$ python3 -q
>>> import numpy as np
>>> np.set_printoptions(precision=3, suppress=True, linewidth=100, floatmode="fixed")
>>> A = np.load("layer17.npy")
>>> print(A)
[[0 0 0 0 0]
 [0 3 0 0 0]
 [0 0 0 0 0]
 [0 0 0 2 0]
 [0 0 0 0 3]]
>>> vals, vecs = np.linalg.eigh(A)
>>> x0 = np.array([1, 3, 3, 2, 0])
>>> print(np.round(x0 @ A @ x0 / (x0 @ x0), 3), vals[0], vals[-1])
1.522 0.0 3.0
>>> print(vecs * np.abs(vals) @ vecs.T)
[[0.000 0.000 0.000 0.000 0.000]
 [0.000 3.000 0.000 0.000 0.000]
 [0.000 0.000 0.000 0.000 0.000]
 [0.000 0.000 0.000 2.000 0.000]
 [0.000 0.000 0.000 0.000 3.000]]
>>> print(x0 @ A @ x0)
35
>>> print(np.abs(A).sum(axis=1).max(), np.abs(vals).max())
3 3.0
>>> print(np.diff(A, axis=0))
[[ 0  3  0  0  0]
 [ 0 -3  0  0  0]
 [ 0  0  0  2  0]
 [ 0  0  0 -2  3]]
>>> A[5]
Traceback (most recent call last):
  File "<python-input-11>", line 1, in <module>
    A[5]
    ~^^^
IndexError: index 5 is out of bounds for axis 0 with size 5
>>> np.linalg.rank(A)
Traceback (most recent call last):
  File "<python-input-12>", line 1, in <module>
    np.linalg.rank(A)
    ^^^^^^^^^^^^^^
AttributeError: module 'numpy.linalg' has no attribute 'rank'
>>> print(A.sum(axis=1))
[0 3 0 2 3]
>>> print(A.shape)
(5, 5)
>>> A[:, 5]
Traceback (most recent call last):
  File "<python-input-15>", line 1, in <module>
    A[:, 5]
    ~^^^^^^
IndexError: index 5 is out of bounds for axis 1 with size 5
>>> print(round(float(np.linalg.norm(A)), 3))
4.69
>>> print(round(float(np.linalg.det(A.T)), 3))
0.0
>>> print(round(np.linalg.det(2 * A), 3), np.round(np.linalg.det(A), 3))
0.0 0.0
>>> print(np.kron(np.eye(2, dtype=int), A))
[[0 0 0 0 0 0 0 0 0 0]
 [0 3 0 0 0 0 0 0 0 0]
 [0 0 0 0 0 0 0 0 0 0]
 [0 0 0 2 0 0 0 0 0 0]
 [0 0 0 0 3 0 0 0 0 0]
 [0 0 0 0 0 0 0 0 0 0]
 [0 0 0 0 0 0 3 0 0 0]
 [0 0 0 0 0 0 0 0 0 0]
 [0 0 0 0 0 0 0 0 2 0]
 [0 0 0 0 0 0 0 0 0 3]]
>>> print(np.poly(A))
[  1.000  -8.000  21.000 -18.000   0.000   0.000]
>>> print(round(np.linalg.det(A[::-1]), 3))
0.0
>>> arr = np.array([[1, 2, -2, -1, 0, 2, 1, -2],
...     [-2, -1, 2, -2, 1, 1, -2, 1],
...     [-2, 1, -2, -2, 2, 1, 1, 2],
...     [1, 1, 0, 0, -1, -2, -1, 0],
...     [2, -1, -2, -2, 0, -2, 1, 1],
...     [-2, 1, 0, -1, 1, -2, -2, 0],
...     [0, -1, -1, 0, 0, -1, 2, 0],
...     [-2, -1, 1, 0, 1, 2, -1, -1]])
>>> print(arr)
[[ 1  2 -2 -1  0  2  1 -2]
 [-2 -1  2 -2  1  1 -2  1]
 [-2  1 -2 -2  2  1  1  2]
 [ 1  1  0  0 -1 -2 -1  0]
 [ 2 -1 -2 -2  0 -2  1  1]
 [-2  1  0 -1  1 -2 -2  0]
 [ 0 -1 -1  0  0 -1  2  0]
 [-2 -1  1  0  1  2 -1 -1]]
>>> Y = arr[0, 0] * arr[1:] - np.outer(arr[1:, 0], arr[0])
>>> print(Y)
[[ 0  3 -2 -4  1  5  0 -3]
 [ 0  5 -6 -4  2  5  3 -2]
 [ 0 -1  2  1 -1 -4 -2  2]
 [ 0 -5  2  0  0 -6 -1  5]
 [ 0  5 -4 -3  1  2  0 -4]
 [ 0 -1 -1  0  0 -1  2  0]
 [ 0  3 -3 -2  1  6  1 -5]]
>>> print(np.linalg.matrix_rank(Y), np.linalg.matrix_rank(arr))
7 8
>>> print(arr[:, 0] / arr[0, 0])
[ 1.000 -2.000 -2.000  1.000  2.000 -2.000  0.000 -2.000]
>>> print(np.flatnonzero(~Y.round(6).any(axis=1)))
[]
